$ ipython --no-banner

In [1]: import numpy as np

In [2]: np.set_printoptions(precision=2, suppress=True, linewidth=120, sign=" ")

In [3]: def tidy(a):
   ...:     return np.round(a, 2) + 0
   ...: 

In [4]: data = np.load("m.npy")

In [5]: data
Out[5]: 
array([[ 2,  2,  1,  2,  2,  1],
       [ 0,  2,  1,  0,  2,  1],
       [ 3,  6,  5,  3,  5,  4],
       [ 1,  3,  2,  1,  3,  3],
       [ 1,  2,  2,  0,  1,  2],
       [ 0,  0,  0,  0,  0,  0],
       [ 0,  0,  0,  0,  0,  0],
       [ 0,  0,  0,  0,  0,  0],
       [ 2,  2,  1,  2,  2,  1],
       [ 0,  0,  0,  0,  0,  0],
       [ 1,  1,  2,  1,  1,  3],
       [ 1,  2,  4,  1,  1,  3],
       [ 3,  7,  4,  3,  7,  5],
       [ 3,  3,  1,  2,  3,  3],
       [ 0,  0,  0,  0,  0,  0],
       [ 1,  1,  0,  0,  1,  2],
       [ 2,  4,  2,  2,  4,  2],
       [ 3,  3,  3,  3,  3,  4],
       [ 0,  2,  3,  1,  2,  2],
       [ 0,  0,  2,  1,  0,  1],
       [ 0,  0,  0,  0,  0,  0]])

In [6]: left, sv, Vh = np.linalg.svd(data)

In [7]: np.argmax(sv[:-1] / (sv[1:] + 1e-6)) + 1
Out[7]: np.int64(5)

In [8]: tidy(sv)
Out[8]: array([ 23.67,   4.77,   3.49,   2.66,   1.39,   0.12])

In [9]: B = left[:, :5] @ np.diag(sv[:5]) @ Vh[:5]

In [10]: np.linalg.matrix_rank(B)
Out[10]: np.int64(5)

In [11]: Xc = data - data.mean(axis=0)

In [12]: left, sv, Vh = np.linalg.svd(Xc, full_matrices=False)

In [13]: tidy(Xc.mean(axis=0))
Out[13]: array([ 0.,  0.,  0.,  0.,  0.,  0.])

In [14]: (np.sign(left[:, 0]) == np.sign(left[0, 0])).astype(int)
Out[14]: array([ 1,  0,  1,  1,  0,  0,  0,  0,  1,  0,  0,  1,  1,  1,  0,  0,  1,  1,  1,  0,  0])

In [15]: np.abs(left[:, 0]).argmax()
Out[15]: np.int64(12)

In [16]: np.linalg.matrix_rank(Xc)
Out[16]: np.int64(6)

In [17]: tidy(sv ** 2 / (sv ** 2).sum())
Out[17]: array([ 0.86,  0.07,  0.04,  0.02,  0.01,  0.  ])

In [18]: np.abs(Vh[0]).argmax()
Out[18]: np.int64(1)

In [19]: print(np.searchsorted(np.cumsum(sv ** 2) / (sv ** 2).sum(), 0.9) + 1)
2

In [20]: tidy(sv)
Out[20]: array([ 15.97,   4.65,   3.45,   2.64,   1.39,   0.11])

In [21]: tidy(Vh[0] * np.sign(Vh[0, np.abs(Vh[0]).argmax()]))
Out[21]: array([ 0.29,  0.54,  0.36,  0.28,  0.51,  0.4 ])
